$ python -q
>>> import numpy as np
>>> np.set_printoptions(suppress=True, linewidth=160)
>>> M = np.load("dump.npy")
>>> M
array([[5, 4, 4, 3, 2, 5, 5, 3, 0, 2],
       [0, 4, 4, 0, 0, 3, 4, 4, 1, 3],
       [0, 0, 5, 2, 1, 5, 1, 2, 2, 3],
       [0, 0, 0, 2, 4, 0, 0, 3, 4, 4],
       [0, 0, 0, 0, 1, 3, 3, 1, 5, 0],
       [0, 0, 0, 0, 0, 2, 2, 5, 3, 1],
       [0, 0, 0, 0, 0, 0, 0, 3, 0, 2],
       [0, 0, 0, 0, 0, 0, 0, 2, 5, 3],
       [0, 0, 0, 0, 0, 0, 0, 0, 2, 3],
       [0, 0, 0, 0, 0, 0, 0, 0, 0, 5]])
>>> Uu, s, VT = np.linalg.svd(M, full_matrices=False)
>>> np.abs(Uu[:, 0]).round(6).argmax()
np.int64(0)
>>> np.round(np.cumsum(s ** 2) / np.sum(s ** 2), 1)
array([0.6, 0.8, 0.9, 0.9, 1. , 1. , 1. , 1. , 1. , 1. ])
>>> s.round(1) + 0
array([17.8,  9.8,  6.4,  5.1,  4.8,  3.8,  2.6,  1.9,  0.1,  0. ])
>>> np.allclose(Uu * s @ VT, M)
True
>>> Uu, s, VT = np.linalg.svd(M)
>>> np.argmax(s[:-1] / (s[1:] + 1e-6)) + 1
np.int64(9)
>>> out = Uu[:, :9] @ np.diag(s[:9]) @ VT[:9]
>>> np.linalg.matrix_rank(M, rtol=0.05)
np.int64(8)
>>> np.round(np.abs(M - out).max(), 1)
np.float64(0.0)
>>> np.argsort(-np.linalg.norm(M, axis=0).round(6), kind="stable")[:3]
array([9, 8, 7])
>>> [round(float(x), 1) for x in np.linalg.svd(M, compute_uv=False)[:3]]
[17.8, 9.8, 6.4]
>>> rng = np.random.default_rng(49537)
>>> labels = rng.permutation(10)
>>> labels
array([5, 7, 0, 8, 4, 3, 1, 6, 2, 9])
>>> out = M[labels][:, labels]
>>> np.allclose(out, M)
False
>>> out
array([[2, 5, 0, 3, 0, 0, 0, 2, 0, 1],
       [0, 2, 0, 5, 0, 0, 0, 0, 0, 3],
       [5, 3, 5, 0, 2, 3, 4, 5, 4, 2],
       [0, 0, 0, 2, 0, 0, 0, 0, 0, 3],
       [3, 1, 0, 5, 1, 0, 0, 3, 0, 0],
       [0, 3, 0, 4, 4, 2, 0, 0, 0, 4],
       [3, 4, 0, 1, 0, 0, 4, 4, 4, 3],
       [0, 3, 0, 0, 0, 0, 0, 0, 0, 2],
       [5, 2, 0, 2, 1, 2, 0, 1, 5, 3],
       [0, 0, 0, 0, 0, 0, 0, 0, 0, 5]])
>>> np.diag(out)
array([2, 2, 5, 2, 1, 2, 4, 0, 5, 5])
>>> round(np.linalg.det(out), 1), np.round(np.linalg.det(M[labels]), 1)
(np.float64(0.0), np.float64(0.0))
>>> F = np.eye(13, dtype=int)[rng.permutation(13)]
>>> F
array([[0, 0, 0, 0, 1, 0, 0, 0, 0, 0, 0, 0, 0],
       [0, 0, 0, 0, 0, 0, 0, 0, 0, 1, 0, 0, 0],
       [0, 0, 1, 0, 0, 0, 0, 0, 0, 0, 0, 0, 0],
       [0, 0, 0, 0, 0, 0, 0, 0, 0, 0, 0, 1, 0],
       [0, 0, 0, 1, 0, 0, 0, 0, 0, 0, 0, 0, 0],
       [0, 0, 0, 0, 0, 1, 0, 0, 0, 0, 0, 0, 0],
       [0, 0, 0, 0, 0, 0, 0, 0, 1, 0, 0, 0, 0],
       [0, 1, 0, 0, 0, 0, 0, 0, 0, 0, 0, 0, 0],
       [0, 0, 0, 0, 0, 0, 0, 0, 0, 0, 1, 0, 0],
       [0, 0, 0, 0, 0, 0, 0, 1, 0, 0, 0, 0, 0],
       [0, 0, 0, 0, 0, 0, 1, 0, 0, 0, 0, 0, 0],
       [0, 0, 0, 0, 0, 0, 0, 0, 0, 0, 0, 0, 1],
       [1, 0, 0, 0, 0, 0, 0, 0, 0, 0, 0, 0, 0]])
>>> x = np.array([3, 0, 9, 7, 1, 9, 8, 0, 6, 6, 1, 5, 5])
>>> F.T @ (F @ x)
array([3, 0, 9, 7, 1, 9, 8, 0, 6, 6, 1, 5, 5])
>>> np.round(np.linalg.det(F), 1)
np.float64(1.0)
>>> [p for p in range(1, 25) if np.allclose(np.linalg.matrix_power(F, p), np.eye(13))]
[15]
>>> 13 - np.linalg.matrix_rank(F - np.eye(13), tol=1e-8)
np.int64(5)
>>> np.round(np.sort(np.abs(np.degrees(np.angle(np.linalg.eigvals(F))))), 1)
array([  0.,   0.,   0.,   0.,   0.,  72.,  72., 120., 120., 120., 120., 144., 144.])
>>> arr = np.loadtxt("out7.csv", delimiter=",")
>>> arr.round(1)
array([[ 0.7,  0.2,  0.2, -0.3, -0.1],
       [ 0.2,  0.9, -0.1,  0.2,  0.1],
       [ 0.2, -0.1,  0.9,  0.2,  0.1],
       [-0.3,  0.2,  0.2,  0.6, -0.2],
       [-0.1,  0.1,  0.1, -0.2,  0.9]])
>>> Uu, s, VT = np.linalg.svd(arr)
>>> V = VT[:(s > 1e-8).sum()]
>>> x = arr[1] + 2 * arr[3] + rng.integers(2) * np.eye(5)[1]
>>> x.round(1)
array([-0.5,  1.3,  0.3,  1.4, -0.3])
>>> np.linalg.matrix_rank(np.vstack([arr, x]))
np.int64(4)
>>> np.round(V.T @ V, 1)
array([[ 0.7,  0.2,  0.2, -0.3, -0.1],
       [ 0.2,  0.9, -0.1,  0.2,  0.1],
       [ 0.2, -0.1,  0.9,  0.2,  0.1],
       [-0.3,  0.2,  0.2,  0.6, -0.2],
       [-0.1,  0.1,  0.1, -0.2,  0.9]])
>>> round(np.linalg.norm(x - V.T @ V @ x), 1)
np.float64(0.0)
>>> X = np.load("test6.npy")
>>> X
array([[ 1.3, -0.8,  0.3,  0.3,  2. , -0.6, -0.2, -1.1, -0.5,  0.6,  0.3,  0.5,  1.4, -1.2],
       [-2.5,  2. ,  7.5, -0.5, -5.5,  0. , -2.5,  4. ,  2.5,  4. , 11.5,  7.5,  8.5,  7.5],
       [-0.6,  0.2, -0.2,  1. , -1. ,  0.7, -0.6,  1.1, -0.6,  1.9,  0.2, -1.5, -0.1,  0.7],
       [ 1.5,  1.8, -0.4,  0.5, -2.3, -0.3,  1. , -0.5,  1.4, -0.8, -0.2, -1. ,  0.3,  1.3],
       [-1.5,  0. , -0.4,  0.3, -1.7, -0.6,  0.9,  0.5,  0.3,  0. ,  0.2,  0.2,  0.6, -0.4],
       [-0.4,  0.5, -0.9, -0.1,  1.6,  0.6, -0.7, -0.5,  0.4, -0.9, -1.6, -1. , -1. ,  1.1],
       [ 0.8,  0.7,  0.7,  0. , -0.8,  0. , -2.4,  0. ,  0.2,  0.9, -1.7, -1.3, -1.8,  1.7],
       [-0.2, -1.2,  0.3, -0.9, -0.5,  0.8, -1.1, -0.1, -2.3,  0. , -0.3,  0.5,  0.1,  1.1],
       [-0.1, -0.2, -0.8,  0.8,  1.2,  1.2, -0.5,  0.2,  1.8,  0.5,  0. ,  1.3,  1.1,  2. ],
       [-2. ,  2.1,  0.6,  1.3, -1.6,  1.3, -0.5,  0.3,  0.4,  1.1,  0.1, -0.6,  0.7,  0.5],
       [-0.1,  0.2, -1. , -0.2,  0.5,  0.1,  1.1,  0.2, -0.2,  0. , -0.1, -1.7, -0.6,  0.2]])
>>> blk = X.reshape(11, 2, -1)
>>> np.round(blk.sum(axis=1), 1)
array([[ 0.2, -1.3,  0.9,  0.6,  2.5,  0.8, -1.4],
       [ 1.5,  4.5, 11.5, 11. ,  2. ,  8.5,  5. ],
       [ 0.5, -0.4,  1.7,  1.2, -2.5,  0.6,  0.1],
       [ 1. ,  3.2, -1.2,  0.3, -3.3,  0. ,  2.3],
       [-1. ,  0.3, -0.4,  0.5, -1.5,  0. ,  0.5],
       [-0.9,  0.9, -1.8, -1.7,  0.6, -0.4,  0.4],
       [ 0.8,  0.9,  1.6, -1.7, -2.1, -1.8, -0.7],
       [-0.3, -3.5,  0.3, -1.2,  0. ,  0.9,  0. ],
       [ 0.1,  1.6, -0.3,  0.8,  2.5,  2.3,  1.5],
       [-1.7,  2.5,  1.7,  1.4, -2.2,  2. ,  0. ],
       [ 0.1,  0. , -1. , -0.3, -1.2, -0.5,  1.3]])
>>> np.einsum("ihd,jhd->hij", blk, blk).shape
(2, 11, 11)
>>> C2 = X.T @ X
>>> np.round(np.linalg.svd(X, compute_uv=False) ** 2, 1)
array([471. ,  38.3,  23.7,  18.4,  14.1,   8.6,   5.6,   4.3,   3.4,   1. ,   0.1])
>>> np.allclose(C2, C2.T)
True
>>> round(np.trace(C2), 1), round((X ** 2).sum(), 1)
(np.float64(588.6), np.float64(588.6))
>>> out = X / np.linalg.norm(X, axis=1, keepdims=True)
>>> C2 = out @ out.T
>>> (np.abs(C2) > 0.9).astype(int)
array([[1, 0, 0, 0, 0, 0, 0, 0, 0, 0, 0],
       [0, 1, 0, 0, 0, 0, 0, 0, 0, 0, 0],
       [0, 0, 1, 0, 0, 0, 0, 0, 0, 0, 0],
       [0, 0, 0, 1, 0, 0, 0, 0, 0, 0, 0],
       [0, 0, 0, 0, 1, 0, 0, 0, 0, 0, 0],
       [0, 0, 0, 0, 0, 1, 0, 0, 0, 0, 0],
       [0, 0, 0, 0, 0, 0, 1, 0, 0, 0, 0],
       [0, 0, 0, 0, 0, 0, 0, 1, 0, 0, 0],
       [0, 0, 0, 0, 0, 0, 0, 0, 1, 0, 0],
       [0, 0, 0, 0, 0, 0, 0, 0, 0, 1, 0],
       [0, 0, 0, 0, 0, 0, 0, 0, 0, 0, 1]])
>>> np.argwhere(np.triu(np.abs(C2) > 0.95, 1))
array([], shape=(0, 2), dtype=int64)
>>> (C2 - 2 * np.eye(11)).round(6).argmax(axis=1)
array([8, 9, 9, 9, 9, 6, 5, 6, 1, 2, 5])
>>> np.round(np.linalg.norm(out, axis=1), 1)
array([1., 1., 1., 1., 1., 1., 1., 1., 1., 1., 1.])
>>> out = np.array([[1, 4],
...     [1, 4],
...     [1, -2],
...     [-5, -4],
...     [5, -2],
...     [1, -5],
...     [-2, 3],
...     [-3, -3],
...     [-3, -2],
...     [0, 5],
...     [5, 1],
...     [5, -4],
...     [2, 1],
...     [4, -3]])
>>> np.vstack([X, out.T]).shape
(13, 14)
>>> np.round(np.einsum("ij->j", X), 1)
array([-3.8,  5.3,  5.7,  2.5, -8.1,  3.2, -5.5,  4.1,  3.4,  7.3,  8.4,  2.9,  9.2, 14.5])
>>> out @ X
Traceback (most recent call last):
  File "<python-input-59>", line 1, in <module>
    out @ X
    ~~~~^~~
ValueError: matmul: Input operand 1 has a mismatch in its core dimension 0, with gufunc signature (n?,k),(k,m?)->(n?,m?) (size 11 is different from 2)
>>> np.linalg.matrix_rank(X @ out)
np.int64(2)
>>> np.linalg.matrix_rank(np.vstack([X, out.T]))
np.int64(13)
>>> A = np.load("case5.npy")
>>> A
array([[3, 0, 0, 0, 0, 0, 0, 0, 0, 0, 0, 0, 0, 0],
       [0, 9, 0, 0, 0, 0, 0, 0, 0, 0, 0, 0, 0, 0],
       [0, 0, 0, 0, 0, 0, 0, 0, 0, 0, 0, 0, 0, 0],
       [0, 0, 0, 7, 0, 0, 0, 0, 0, 0, 0, 0, 0, 0],
       [0, 0, 0, 0, 1, 0, 0, 0, 0, 0, 0, 0, 0, 0],
       [0, 0, 0, 0, 0, 5, 0, 0, 0, 0, 0, 0, 0, 0],
       [0, 0, 0, 0, 0, 0, 3, 0, 0, 0, 0, 0, 0, 0],
       [0, 0, 0, 0, 0, 0, 0, 9, 0, 0, 0, 0, 0, 0],
       [0, 0, 0, 0, 0, 0, 0, 0, 8, 0, 0, 0, 0, 0],
       [0, 0, 0, 0, 0, 0, 0, 0, 0, 2, 0, 0, 0, 0],
       [0, 0, 0, 0, 0, 0, 0, 0, 0, 0, 9, 0, 0, 0],
       [0, 0, 0, 0, 0, 0, 0, 0, 0, 0, 0, 4, 0, 0],
       [0, 0, 0, 0, 0, 0, 0, 0, 0, 0, 0, 0, 8, 0],
       [0, 0, 0, 0, 0, 0, 0, 0, 0, 0, 0, 0, 0, 4]])
>>> ev, V = np.linalg.eigh(A)
>>> np.unique(ev.round(6) + 0, return_counts=True)[1]
array([1, 1, 1, 2, 2, 1, 1, 2, 3])
>>> ev.sum(), np.trace(A)
(np.float64(72.0), np.int64(72))
>>> ev
array([0., 1., 2., 3., 3., 4., 4., 5., 7., 8., 8., 9., 9., 9.])
>>> np.round(np.linalg.svd(A, compute_uv=False), 1)
array([9., 9., 9., 8., 8., 7., 5., 4., 4., 3., 3., 2., 1., 0.])
>>> mat = np.loadtxt("run10.csv", delimiter=",")
>>> mat
array([[ 1.,  0.,  0.,  0.,  0.,  0.,  0.,  0.,  0.,  0.],
       [ 0.,  1.,  0.,  0.,  0.,  0.,  0.,  0.,  0.,  0.],
       [ 0.,  0.,  1.,  0.,  0.,  0.,  0.,  0.,  0.,  0.],
       [ 0.,  0.,  0., -1.,  0.,  0.,  0.,  0.,  0.,  0.],
       [ 0.,  0.,  0.,  0.,  1.,  0.,  0.,  0.,  0.,  0.],
       [ 0.,  0.,  0.,  0.,  0.,  1.,  0.,  0.,  0.,  0.],
       [ 0.,  0.,  0.,  0.,  0.,  0., -1.,  0.,  0.,  0.],
       [ 0.,  0.,  0.,  0.,  0.,  0.,  0.,  1.,  0.,  0.],
       [ 0.,  0.,  0.,  0.,  0.,  0.,  0.,  0.,  1.,  0.],
       [ 0.,  0.,  0.,  0.,  0.,  0.,  0.,  0.,  0.,  1.]])
>>> x = np.array([1, 1, 1, 0, 0, 0, 0, 2, 0, 1])
>>> h = np.maximum(mat @ x, 0)
>>> mat.T @ h
array([1., 1., 1., 0., 0., 0., 0., 2., 0., 1.])
>>> np.flatnonzero(h > 1e-9)
array([0, 1, 2, 7, 9])
>>> np.round(np.tanh(mat @ x), 1)
array([0.8, 0.8, 0.8, 0. , 0. , 0. , 0. , 1. , 0. , 0.8])
>>> ev, V = np.linalg.eigh(mat)
>>> x = np.array([1, -2, 0, 2, 0, 1, 2, -2, 1, -2])
>>> V * np.maximum(ev, 0) @ V.T
array([[1., 0., 0., 0., 0., 0., 0., 0., 0., 0.],
       [0., 1., 0., 0., 0., 0., 0., 0., 0., 0.],
       [0., 0., 1., 0., 0., 0., 0., 0., 0., 0.],
       [0., 0., 0., 0., 0., 0., 0., 0., 0., 0.],
       [0., 0., 0., 0., 1., 0., 0., 0., 0., 0.],
       [0., 0., 0., 0., 0., 1., 0., 0., 0., 0.],
       [0., 0., 0., 0., 0., 0., 0., 0., 0., 0.],
       [0., 0., 0., 0., 0., 0., 0., 1., 0., 0.],
       [0., 0., 0., 0., 0., 0., 0., 0., 1., 0.],
       [0., 0., 0., 0., 0., 0., 0., 0., 0., 1.]])
>>> E = np.loadtxt("layer19.csv", delimiter=",")
>>> E
array([[4., 1., 0., 0., 0., 0., 0., 0., 0., 0., 0., 0., 0., 0.],
       [0., 4., 1., 0., 0., 0., 0., 0., 0., 0., 0., 0., 0., 0.],
       [0., 0., 4., 1., 0., 0., 0., 0., 0., 0., 0., 0., 0., 0.],
       [0., 0., 0., 4., 1., 0., 0., 0., 0., 0., 0., 0., 0., 0.],
       [0., 0., 0., 0., 4., 1., 0., 0., 0., 0., 0., 0., 0., 0.],
       [0., 0., 0., 0., 0., 4., 1., 0., 0., 0., 0., 0., 0., 0.],
       [0., 0., 0., 0., 0., 0., 4., 1., 0., 0., 0., 0., 0., 0.],
       [0., 0., 0., 0., 0., 0., 0., 4., 1., 0., 0., 0., 0., 0.],
       [0., 0., 0., 0., 0., 0., 0., 0., 4., 1., 0., 0., 0., 0.],
       [0., 0., 0., 0., 0., 0., 0., 0., 0., 4., 1., 0., 0., 0.],
       [0., 0., 0., 0., 0., 0., 0., 0., 0., 0., 4., 1., 0., 0.],
       [0., 0., 0., 0., 0., 0., 0., 0., 0., 0., 0., 4., 1., 0.],
       [0., 0., 0., 0., 0., 0., 0., 0., 0., 0., 0., 0., 4., 1.],
       [0., 0., 0., 0., 0., 0., 0., 0., 0., 0., 0., 0., 0., 4.]])
>>> np.round(np.sort(np.abs(np.linalg.eigvals(E))), 1)
array([4., 4., 4., 4., 4., 4., 4., 4., 4., 4., 4., 4., 4., 4.])
>>> round(float(np.abs(np.linalg.eigvals(E)).max()), 1)
4.0
